$ python3 -q
>>> import numpy as np
>>> from numpy import linalg as LA
>>> np.set_printoptions(precision=2, suppress=True, linewidth=140, legacy="1.25")
>>> rnd = lambda a: np.round(a, 2) + 0
>>> X = np.load("m.npy")
>>> rnd(X)
array([[-0.3 , -0.48, -0.36,  0.36,  0.12,  1.26],
       [ 0.15,  0.24,  0.18, -0.18, -0.06, -0.63],
       [ 0.3 ,  0.48,  0.36, -0.36, -0.12, -1.26],
       [-0.35, -0.56, -0.42,  0.42,  0.14,  1.47],
       [ 0.45,  0.72,  0.54, -0.54, -0.18, -1.89],
       [-0.3 , -0.48, -0.36,  0.36,  0.12,  1.26]])
>>> # null space of dimension 5
>>> left, sv, Vt = LA.svd(X)
>>> evecs = Vt[:(sv > 1e-8).sum()]
>>> rng = np.random.default_rng(2434)
>>> x = X[4] + 4 * X[1] + rng.integers(2) * np.eye(6)[5]
>>> rnd(x)
array([ 1.05,  1.68,  1.26, -1.26, -0.42, -4.41])
>>> LA.matrix_rank(np.vstack([X, x]))
1
>>> rnd(np.diag(evecs.T @ evecs))
array([0.04, 0.11, 0.06, 0.06, 0.01, 0.73])
>>> np.allclose(evecs.T @ evecs @ x, x)
True
>>> rnd(LA.norm(x - evecs.T @ evecs @ x))
0.0
>>> W1 = np.array([[-2, 2, -4, -1, 5, 2],
...     [5, 1, 4, 2, -1, -3],
...     [4, -2, 5, 0, 5, 2],
...     [-1, -3, -3, 2, -5, -2],
...     [0, -2, -3, -3, 2, -1],
...     [0, -1, 3, 3, 5, 2]])
>>> b = np.array([-1, 2, 0, 2, 0, 1])
>>> hid = np.maximum(X @ W1 + b, 0)
>>> (hid > 0).astype(int)
array([[0, 0, 0, 1, 1, 1],
       [1, 1, 1, 1, 0, 1],
       [1, 1, 1, 0, 0, 0],
       [0, 0, 0, 1, 1, 1],
       [1, 1, 1, 0, 0, 0],
       [0, 0, 0, 1, 1, 1]])
>>> basis = np.array([[-1, 0, 0],
...     [-1, 2, -2],
...     [0, 1, 2],
...     [0, 2, 1],
...     [-1, 1, -1],
...     [-1, 1, -2]])
>>> (hid @ basis).round(6).argmax(axis=1)
array([1, 1, 1, 1, 1, 1])
>>> Y = X + rng.integers(-2, 3, (6, 1)) @ rng.integers(-2, 3, (1, 6))
>>> rnd(Y)
array([[-1.3 ,  0.52, -1.36, -0.64, -0.88,  2.26],
       [ 1.15, -0.76,  1.18,  0.82,  0.94, -1.63],
       [ 0.3 ,  0.48,  0.36, -0.36, -0.12, -1.26],
       [-1.35,  0.44, -1.42, -0.58, -0.86,  2.47],
       [ 1.45, -0.28,  1.54,  0.46,  0.82, -2.89],
       [-0.3 , -0.48, -0.36,  0.36,  0.12,  1.26]])
>>> np.abs(Y - X).sum(axis=1)
array([6., 6., 0., 6., 6., 0.])
>>> LA.matrix_rank(Y - X, tol=1e-8)
1
>>> rnd(LA.svd(Y - X, compute_uv=False))
array([4.9, 0. , 0. , 0. , 0. , 0. ])
>>> rk = LA.matrix_rank(Y)
>>> rk
2
>>> N = LA.svd(Y)[2][rk:].T
>>> N.shape
(6, 4)
>>> np.allclose(Y @ N, 0)
True
>>> rnd(Y @ N)
array([[0., 0., 0., 0.],
       [0., 0., 0., 0.],
       [0., 0., 0., 0.],
       [0., 0., 0., 0.],
       [0., 0., 0., 0.],
       [0., 0., 0., 0.]])
>>> LA.matrix_rank(Y.T @ Y), LA.matrix_rank(Y @ Y.T)
(2, 2)
>>> m1 = np.load("a.npy")
>>> m1
array([[0, 1],
       [1, 0]])
>>> w, evecs = LA.eigh(m1)
>>> w.sum(), np.trace(m1)
(0.0, 0)
>>> rnd(LA.eigvalsh(m1 + 2 * np.eye(2)))
array([1., 3.])
>>> np.unique(w.round(6) + 0, return_counts=True)[1]
array([1, 1])
>>> x = np.array([0, -2])
>>> y = m1 @ x
>>> b, lr = np.zeros(2), 1 / LA.norm(m1, 2) ** 2
>>> for i in range(60):
...     b -= lr * m1.T @ (m1 @ b - y)
...     if i % 10 == 0: print(i, round(LA.norm(m1 @ b - y), 2))
... 
0 0.0
10 0.0
20 0.0
30 0.0
40 0.0
50 0.0
>>> b
array([ 0., -2.])
>>> rnd(LA.cond(m1))
1.0
>>> w, evecs = LA.eigh(m1)
>>> x = np.array([2, 3])
>>> x @ m1 @ x
12
>>> np.abs(m1).sum(axis=1).max(), np.abs(w).max()
(1, 1.0)
>>> E = np.array([[-2, -1, -3], [-2, -1, -2], [4, 2, -2]])
>>> labels = rng.permutation(6)
>>> labels
array([0, 4, 1, 5, 2, 3])
>>> Y = X[labels][:, labels]
>>> rnd(np.sort(np.abs(LA.eigvals(Y))))
array([0. , 0. , 0. , 0. , 0. , 1.8])
>>> np.allclose(Y, X)
False
>>> rnd(Y)
array([[-0.3 ,  0.12, -0.48,  1.26, -0.36,  0.36],
       [ 0.45, -0.18,  0.72, -1.89,  0.54, -0.54],
       [ 0.15, -0.06,  0.24, -0.63,  0.18, -0.18],
       [-0.3 ,  0.12, -0.48,  1.26, -0.36,  0.36],
       [ 0.3 , -0.12,  0.48, -1.26,  0.36, -0.36],
       [-0.35,  0.14, -0.56,  1.47, -0.42,  0.42]])
>>> rnd(np.diag(Y))
array([-0.3 , -0.18,  0.24,  1.26,  0.36,  0.42])
>>> G = Y.T @ Y
>>> rnd(np.diag(G))
array([ 0.62,  0.1 ,  1.58, 10.89,  0.89,  0.89])
>>> rnd(LA.svd(Y, compute_uv=False) ** 2)
array([14.97,  0.  ,  0.  ,  0.  ,  0.  ,  0.  ])
>>> np.allclose(G, G.T)
True
>>> np.allclose(E[:-1].T @ LA.lstsq(E[:-1].T, E[-1])[0], E[-1])
True
>>> G = E.T @ E
>>> (E @ E.T).shape
(3, 3)
>>> rnd(LA.svd(E, compute_uv=False) ** 2)
array([30.37, 16.63,  0.  ])
>>> left, sv, Vt = LA.svd(E)
>>> evecs = Vt[:(sv > 1e-8).sum()]
>>> x = E[2] + 2 * E[1] + rng.integers(2) * np.eye(3)[0]
>>> x
array([ 0.,  0., -6.])
>>> rnd(np.diag(evecs.T @ evecs))
array([0.8, 0.2, 1. ])
>>> rnd(LA.norm(x - evecs.T @ evecs @ x))
0.0
>>> rnd(evecs.T @ evecs)
array([[0.8, 0.4, 0. ],
       [0.4, 0.2, 0. ],
       [0. , 0. , 1. ]])
>>> LA.matrix_rank(np.vstack([E, x]))
2
>>> Y = np.array([[3, 3, 3, 3, 2, 0],
...     [1, 3, 3, 2, 0, 3],
...     [1, 3, 3, 2, 1, 0],
...     [2, 1, 2, 0, 0, 2],
...     [1, 1, 0, 3, 2, 3],
...     [3, 3, 0, 3, 3, 2]])
>>> arr = Y.T @ Y
>>> arr
array([[25, 27, 19, 25, 18, 16],
       [27, 38, 29, 33, 20, 20],
       [19, 29, 31, 21,  9, 13],
       [25, 33, 21, 35, 23, 21],
       [18, 20,  9, 23, 18, 12],
       [16, 20, 13, 21, 12, 26]])
>>> rnd(LA.det(arr))
22500.0
>>> np.allclose(arr, arr.T)
True
>>> (arr + arr.T) / 2
array([[25., 27., 19., 25., 18., 16.],
       [27., 38., 29., 33., 20., 20.],
       [19., 29., 31., 21.,  9., 13.],
       [25., 33., 21., 35., 23., 21.],
       [18., 20.,  9., 23., 18., 12.],
       [16., 20., 13., 21., 12., 26.]])
